$ python -q
>>> import numpy as np
>>> np.set_printoptions(suppress=True, linewidth=200)
>>> F = np.loadtxt("sample17.csv", delimiter=",")
>>> print(F)
[[-2. -2.  0.  0.  0.  0.]
 [ 0.  1.  0.  0.  0.  0.]
 [-1.  2.  0.  0.  0.  0.]
 [ 0.  0. -2. -2.  0.  0.]
 [ 0.  0.  0.  1.  0.  0.]
 [ 0.  0. -1.  2.  0.  0.]
 [ 0.  0.  0.  0. -2. -2.]
 [ 0.  0.  0.  0.  0.  1.]
 [ 0.  0.  0.  0. -1.  2.]]
>>> Uu, sig, Vh = np.linalg.svd(F, full_matrices=False)
>>> print(np.allclose(Uu * sig @ Vh, F))
True
>>> print(round(float(np.sqrt((sig ** 2).sum())), 3), round(np.linalg.norm(F), 3))
6.481 6.481
>>> print(np.round(sig / sig[0], 3))
[1.    1.    1.    0.651 0.651 0.651]
>>> print(np.round(Uu.T @ F @ Vh.T, 3) + 0)
[[3.135 0.    0.    0.    0.    0.   ]
 [0.    3.135 0.    0.    0.    0.   ]
 [0.    0.    3.135 0.    0.    0.   ]
 [0.    0.    0.    2.042 0.    0.   ]
 [0.    0.    0.    0.    2.042 0.   ]
 [0.    0.    0.    0.    0.    2.042]]
>>> print(np.round(np.cumsum(sig ** 2) / np.sum(sig ** 2), 3))
[0.234 0.468 0.702 0.801 0.901 1.   ]
>>> print(F.ravel(order="F"))
[-2.  0. -1.  0.  0.  0.  0.  0.  0. -2.  1.  2.  0.  0.  0.  0.  0.  0.  0.  0.  0. -2.  0. -1.  0.  0.  0.  0.  0.  0. -2.  1.  2.  0.  0.  0.  0.  0.  0.  0.  0.  0. -2.  0. -1.  0.  0.  0.  0.
  0.  0. -2.  1.  2.]
>>> print(F.reshape(2, -1))
[[-2. -2.  0.  0.  0.  0.  0.  1.  0.  0.  0.  0. -1.  2.  0.  0.  0.  0.  0.  0. -2. -2.  0.  0.  0.  0.  0.]
 [ 1.  0.  0.  0.  0. -1.  2.  0.  0.  0.  0.  0.  0. -2. -2.  0.  0.  0.  0.  0.  1.  0.  0.  0.  0. -1.  2.]]
>>> T = F.reshape(9, 2, -1)
>>> print(np.einsum("ihd,ihd->ih", T, T))
[[8. 0.]
 [1. 0.]
 [5. 0.]
 [4. 4.]
 [0. 1.]
 [1. 4.]
 [0. 8.]
 [0. 1.]
 [0. 5.]]
>>> print(T.shape)
(9, 2, 3)
>>> rng = np.random.default_rng(731)
>>> idx = rng.permutation(6)
>>> B = F[:, idx] * rng.choice([-1, 1], 6)
>>> print(B)
[[-2.  2.  0. -0. -0. -0.]
 [ 1. -0.  0. -0. -0. -0.]
 [ 2.  1.  0. -0. -0. -0.]
 [ 0. -0. -2.  2. -0. -0.]
 [ 0. -0.  0. -1. -0. -0.]
 [ 0. -0. -1. -2. -0. -0.]
 [ 0. -0.  0. -0.  2.  2.]
 [ 0. -0.  0. -0. -1. -0.]
 [ 0. -0.  0. -0. -2.  1.]]
>>> Uu, _, Vh = np.linalg.svd(F.T @ B)
>>> print(np.round(np.linalg.lstsq(F, B)[0], 3) + 0)
[[ 0. -1.  0.  0.  0.  0.]
 [ 1.  0.  0.  0.  0.  0.]
 [ 0.  0.  1.  0.  0.  0.]
 [ 0.  0.  0. -1.  0.  0.]
 [ 0.  0.  0.  0.  0. -1.]
 [ 0.  0.  0.  0. -1.  0.]]
>>> print(idx)
[1 0 2 3 5 4]
>>> A = np.load("test6.npy")
>>> print(A)
[[-8.992  8.988  6.   ]
 [ 9.013 -9.019 -6.022]
 [ 0.011 -0.017  0.008]]
>>> print(np.kron(np.eye(2, dtype=int), A))
[[-8.992  8.988  6.    -0.     0.     0.   ]
 [ 9.013 -9.019 -6.022  0.    -0.    -0.   ]
 [ 0.011 -0.017  0.008  0.    -0.     0.   ]
 [-0.     0.     0.    -8.992  8.988  6.   ]
 [ 0.    -0.    -0.     9.013 -9.019 -6.022]
 [ 0.    -0.     0.     0.011 -0.017  0.008]]
>>> print(round(float(np.linalg.eigvals(A).sum().real), 3))
-18.003
>>> print(round(float(np.einsum("ij,ji->", A, A)), 3))
324.553
>>> print(round(float(np.einsum("ii->", A)), 3))
-18.003
>>> u, g = A[1], A[2]
>>> print(round(u @ g, 3))
0.204
>>> pr = (u @ g) / (u @ u) * u
>>> print(np.round(np.outer(u, g), 3))
[[ 0.099 -0.153  0.072]
 [-0.099  0.153 -0.072]
 [-0.066  0.102 -0.048]]
>>> print(np.round(g - pr, 3))
[ 0.002 -0.008  0.014]
>>> print(np.linalg.matrix_rank(np.outer(u, g)))
1
>>> print(round((g - pr) @ u, 3))
-0.0
>>> print(round(np.linalg.norm(u + g) ** 2 + np.linalg.norm(u - g) ** 2, 3))
397.683
>>> x0 = np.array([2, 2, 1])
>>> print(np.round((A * x0).sum(axis=1), 3))
[ 5.992 -6.034 -0.004]
>>> print(A @ np.eye(3)[2])
[ 6.    -6.022  0.008]
>>> B = A + rng.integers(-2, 3, (3, 1)) @ rng.integers(-2, 3, (1, 3))
>>> print(B.round(3))
[[ -6.992  10.988   6.   ]
 [  5.013 -13.019  -6.022]
 [ -3.989  -4.017   0.008]]
>>> print(np.abs(B - A).sum(axis=1))
[4. 8. 8.]
>>> mat = np.load("m.npy")
>>> print(mat)
[[1.   0.5  0.25]
 [0.5  1.   0.5 ]
 [0.25 0.5  1.  ]]
>>> Uu, sig, Vh = np.linalg.svd(mat, full_matrices=False)
>>> print(sig.round(3))
[1.843 0.75  0.407]
>>> print(np.round(np.abs(Vh[0]), 3))
[0.542 0.643 0.542]
>>> print(np.allclose(Uu * sig @ Vh, mat))
True
>>> print(round(np.sqrt((sig ** 2).sum()), 3), round(float(np.linalg.norm(mat)), 3))
2.031 2.031
>>> print(np.round(sig / sig[0], 3))
[1.    0.407 0.221]
>>> print(np.abs(Uu[:, 0]).round(6).argmax())
1
>>> print(np.round(Uu.T @ Uu, 3) + 0)
[[1. 0. 0.]
 [0. 1. 0.]
 [0. 0. 1.]]
